$ python -q
>>> import numpy as np
>>> from numpy import linalg as LA
>>> np.set_printoptions(precision=1, suppress=True, linewidth=120)
>>> data = np.vander(np.arange(3) - 1, 3, increasing=True)
>>> print(data)
[[ 1 -1  1]
 [ 1  0  0]
 [ 1  1  1]]
>>> Y = data / np.sqrt((data ** 2).mean(axis=1, keepdims=True))
>>> print(LA.matrix_rank(Y) == LA.matrix_rank(data))
True
>>> print(Y[1])
[1.7 0.  0. ]
>>> print(data - data.mean(axis=1, keepdims=True))
[[ 0.7 -1.3  0.7]
 [ 0.7 -0.3 -0.3]
 [ 0.   0.   0. ]]
>>> print(LA.norm(Y, axis=1))
[1.7 1.7 1.7]
>>> print(LA.matrix_rank(data - data.mean(axis=1, keepdims=True)))
2
>>> rng = np.random.default_rng(57155)
>>> idx = rng.permutation(3)
>>> print(idx)
[2 1 0]
>>> Y = data[idx][:, idx]
>>> print(Y)
[[ 1  1  1]
 [ 0  0  1]
 [ 1 -1  1]]
>>> print(np.diag(Y))
[1 0 1]
>>> print(np.trace(Y))
2
>>> print(np.sort(np.abs(LA.eigvals(Y))))
[1. 1. 2.]
>>> print(np.allclose(Y, data))
False
>>> cov = data.T @ data
>>> print(cov)
[[3 0 2]
 [0 2 0]
 [2 0 2]]
>>> print(LA.matrix_rank(cov))
3
>>> print(np.diag(cov))
[3 2 2]
>>> print(LA.svd(data, compute_uv=False) ** 2)
[4.6 2.  0.4]
>>> print(LA.eigvalsh(cov)[::-1])
[4.6 2.  0.4]
>>> m1 = np.load("out0.npy")
>>> print(m1)
[[  5.6 -14.4   3. ]
 [ -2.7   7.1  -1.7]
 [  0.5  -2.3  -0.1]
 [ -5.1  12.5  -2.8]
 [ -2.2   5.3  -0.8]
 [  1.6  -3.7   0.9]
 [  4.1 -11.3   2.7]
 [ -5.5  14.5  -3.2]
 [  0.2  -1.4   0.7]
 [ -4.1   9.4  -2.2]
 [  4.2  -8.7   1.6]
 [ -4.4  10.4  -2.7]
 [ -2.4   5.   -1. ]
 [  3.2  -8.8   2. ]
 [  4.7 -12.7   3.1]
 [ -5.4  14.   -2.6]
 [  2.8  -7.    2. ]
 [ -4.6  12.3  -3. ]
 [  1.8  -5.4   1.5]
 [  2.7  -7.2   1.2]
 [  1.7  -3.7   0.7]
 [  1.3  -3.2   1.1]
 [ -2.    5.3  -0.9]
 [  4.1 -10.3   2.4]]
>>> cov = np.cov(m1, rowvar=False)
>>> print(np.median(m1, axis=0))
[ 0.9 -2.8  0.7]
>>> print(m1.std(axis=0))
[3.6 9.1 2. ]
>>> print(cov.shape)
(3, 3)
>>> print(round(np.corrcoef(m1[:, 0], m1[:, 2])[0, 1], 1))
1.0
>>> print(np.argwhere(np.triu(np.abs(np.corrcoef(m1.T)) > 0.8, 1)))
[[0 1]
 [0 2]
 [1 2]]
>>> print(np.corrcoef(m1.T))
[[ 1. -1.  1.]
 [-1.  1. -1.]
 [ 1. -1.  1.]]
>>> print(LA.eigvalsh(cov)[::-1])
[103.2   0.1   0.1]
>>> print(cov)
[[ 13.3 -33.6   7.5]
 [-33.6  85.7 -19.1]
 [  7.5 -19.1   4.4]]
>>> d = LA.norm(m1[:, None] - m1[None], axis=-1)
>>> print(d.mean(axis=1).argmax())
7
>>> print(d[:5, :5])
[[ 0.  23.5 13.5 29.5 21.5]
 [23.5  0.  10.1  6.   2.1]
 [13.5 10.1  0.  16.1  8.1]
 [29.5  6.  16.1  0.   8. ]
 [21.5  2.1  8.1  8.   0. ]]
>>> print(LA.matrix_rank(d ** 2))
5
>>> print(d[1].round(6).argsort(kind="stable")[:4])
[ 1  4 22 12]
>>> print(d.shape)
(24, 24)
>>> Y = np.c_[m1[:, :1] @ np.array([[-2]]), np.array([0, 0, 1, 3, 3, 3, 3, 0, 3, 3, 0, 3, 0, 0, 3, 3, 1, 1, 1, 0, 0, 0, 1, 3])]
>>> print(Y)
[[-11.2   0. ]
 [  5.4   0. ]
 [ -1.    1. ]
 [ 10.2   3. ]
 [  4.4   3. ]
 [ -3.2   3. ]
 [ -8.2   3. ]
 [ 11.    0. ]
 [ -0.4   3. ]
 [  8.2   3. ]
 [ -8.4   0. ]
 [  8.8   3. ]
 [  4.8   0. ]
 [ -6.4   0. ]
 [ -9.4   3. ]
 [ 10.8   3. ]
 [ -5.6   1. ]
 [  9.2   1. ]
 [ -3.6   1. ]
 [ -5.4   0. ]
 [ -3.4   0. ]
 [ -2.6   0. ]
 [  4.    1. ]
 [ -8.2   3. ]]
>>> print(np.round(LA.norm(Y - m1 @ LA.lstsq(m1, Y)[0], axis=0), 1) + 0)
[0.  8.5]
>>> print(LA.norm(LA.qr(m1)[0].T @ Y, axis=0) ** 2 / ((Y ** 2).sum(axis=0) + 1e-12))
[1.  0.2]
>>> Ac = m1 - m1.mean(axis=0)
>>> evecs = LA.svd(Ac)[2][:1]
>>> Y = Ac - Ac @ evecs.T @ evecs
>>> print(LA.norm(Y, axis=1).round(6).argmax())
10
>>> print(np.round(np.diag(evecs.T @ evecs), 1) + 0)
[0.1 0.8 0. ]
>>> print(Y.std(axis=0))
[0.2 0.1 0.3]
>>> print(np.cov(Ac @ evecs.T, rowvar=False))
103.18763448772083
>>> A = np.array([[0.0, 7.0, 0.0, 0.0],
...     [8.0, -4.0, 0.0, 0.0],
...     [0.0, 0.0, 1.0, 0.0],
...     [0.0, 0.0, 2.0, 0.0]])
>>> print(A)
[[ 0.  7.  0.  0.]
 [ 8. -4.  0.  0.]
 [ 0.  0.  1.  0.]
 [ 0.  0.  2.  0.]]
>>> U, s, Vt = LA.svd(A)
>>> evecs = Vt[:(s > 1e-8).sum()]
>>> vec = A[3] + 4 * A[1] + rng.integers(2) * np.eye(4)[0]
>>> print(vec)
[ 32. -16.   2.   0.]
>>> print(np.allclose(evecs.T @ evecs @ vec, vec))
True
>>> print(LA.matrix_rank(np.vstack([A, vec])))
3
